>>> import numpy as np
>>> np.set_printoptions(precision=1, suppress=True, linewidth=140)
>>> def rd(a):
...     return np.round(a, 1) + 0
... 
>>> J = np.load("dump.npy")
>>> J
array([[ 1,  1,  1,  2],
       [ 1,  5,  7,  4],
       [ 1,  7, 10,  5],
       [ 2,  4,  5,  5]])
>>> # symmetric, so the eigenvalues are real
>>> rd(J @ np.linalg.pinv(J) @ J)
array([[ 1.,  1.,  1.,  2.],
       [ 1.,  5.,  7.,  4.],
       [ 1.,  7., 10.,  5.],
       [ 2.,  4.,  5.,  5.]])
>>> np.linalg.lstsq(J[:-1].T, J[-1])[2]
np.int32(2)
>>> np.allclose(J[:-1].T @ np.linalg.lstsq(J[:-1].T, J[-1])[0], J[-1])
True
>>> M2 = np.array([[-5, 3, 4, -4],
...     [-4, -1, -3, -5],
...     [-4, 0, -3, -1],
...     [4, -3, 4, 2],
...     [-3, -3, 4, 5]])
>>> mat = M2.T @ M2
>>> mat
array([[ 82, -14,   8,  37],
       [-14,  28,  -9, -28],
       [  8,  -9,  66,  30],
       [ 37, -28,  30,  71]])
>>> # symmetric
>>> O, R = np.linalg.qr(mat)
>>> O.shape, R.shape
((4, 4), (4, 4))
>>> rd(O.T @ O)
array([[1., 0., 0., 0.],
       [0., 1., 0., 0.],
       [0., 0., 1., 0.],
       [0., 0., 0., 1.]])
>>> rd(O @ R)
array([[ 82., -14.,   8.,  37.],
       [-14.,  28.,  -9., -28.],
       [  8.,  -9.,  66.,  30.],
       [ 37., -28.,  30.,  71.]])
>>> np.allclose(R.T @ R, mat.T @ mat)
True
>>> np.trace(O @ O.T)
np.float64(4.0)
>>> rd(O)
array([[-0.9, -0.4,  0.1, -0.2],
       [ 0.2, -0.7, -0.3,  0.6],
       [-0.1,  0.2, -0.9, -0.2],
       [-0.4,  0.5,  0. ,  0.8]])
>>> rd(abs(R[0, 0])), rd(np.linalg.norm(mat[:, 0]))
(np.float64(91.4), np.float64(91.4))
>>> rd(np.abs(O).max())
np.float64(0.9)
>>> rd(O.sum(axis=0))
array([-1.2, -0.4, -1.2,  0.9])
>>> O[:, 4]
Traceback (most recent call last):
  File "<python-input-23>", line 1, in <module>
    O[:, 4]
    ~^^^^^^
IndexError: index 4 is out of bounds for axis 1 with size 4
>>> np.linalg.matrix_rank(O)
np.int64(4)
>>> rd(np.diff(O, axis=0))
array([[ 1.1, -0.4, -0.4,  0.8],
       [-0.2,  0.9, -0.6, -0.8],
       [-0.3,  0.3,  0.9,  1. ]])
>>> rd(np.linalg.norm(O))
np.float64(2.0)
>>> vals, V = np.linalg.eigh(mat)
>>> x = np.array([1, 1, 2, 0])
>>> rd(V * np.maximum(vals, 0) @ V.T)
array([[ 82., -14.,   8.,  37.],
       [-14.,  28.,  -9., -28.],
       [  8.,  -9.,  66.,  30.],
       [ 37., -28.,  30.,  71.]])
>>> np.abs(mat).sum(axis=1).max(), rd(np.abs(vals).max())
(np.int64(166), np.float64(134.7))
>>> x @ mat @ x / (x @ x), rd(vals[0]), rd(vals[-1])
(np.float64(57.0), np.float64(13.0), np.float64(134.7))
>>> rd(V * np.abs(vals) @ V.T)
array([[ 82., -14.,   8.,  37.],
       [-14.,  28.,  -9., -28.],
       [  8.,  -9.,  66.,  30.],
       [ 37., -28.,  30.,  71.]])
>>> rd(V * np.sqrt(vals) @ V.T)
array([[ 8.8, -0.7,  0.2,  2.1],
       [-0.7,  4.8, -0.4, -2.1],
       [ 0.2, -0.4,  7.9,  1.8],
       [ 2.1, -2.1,  1.8,  7.7]])
>>> rd(np.linalg.eigvalsh(mat[1:, 1:]))
array([ 13.5,  43.7, 107.8])
>>> x = np.ones(4)
>>> for _ in range(6):
...     x = mat @ x
...     x /= np.linalg.norm(x)
...     print(round(x @ mat @ x, 1))
... 
130.4
134.4
134.6
134.7
134.7
134.7
>>> rd(np.linalg.eigvalsh(mat)[-1])
np.float64(134.7)
>>> rd(x)
array([ 0.6, -0.3,  0.4,  0.6])
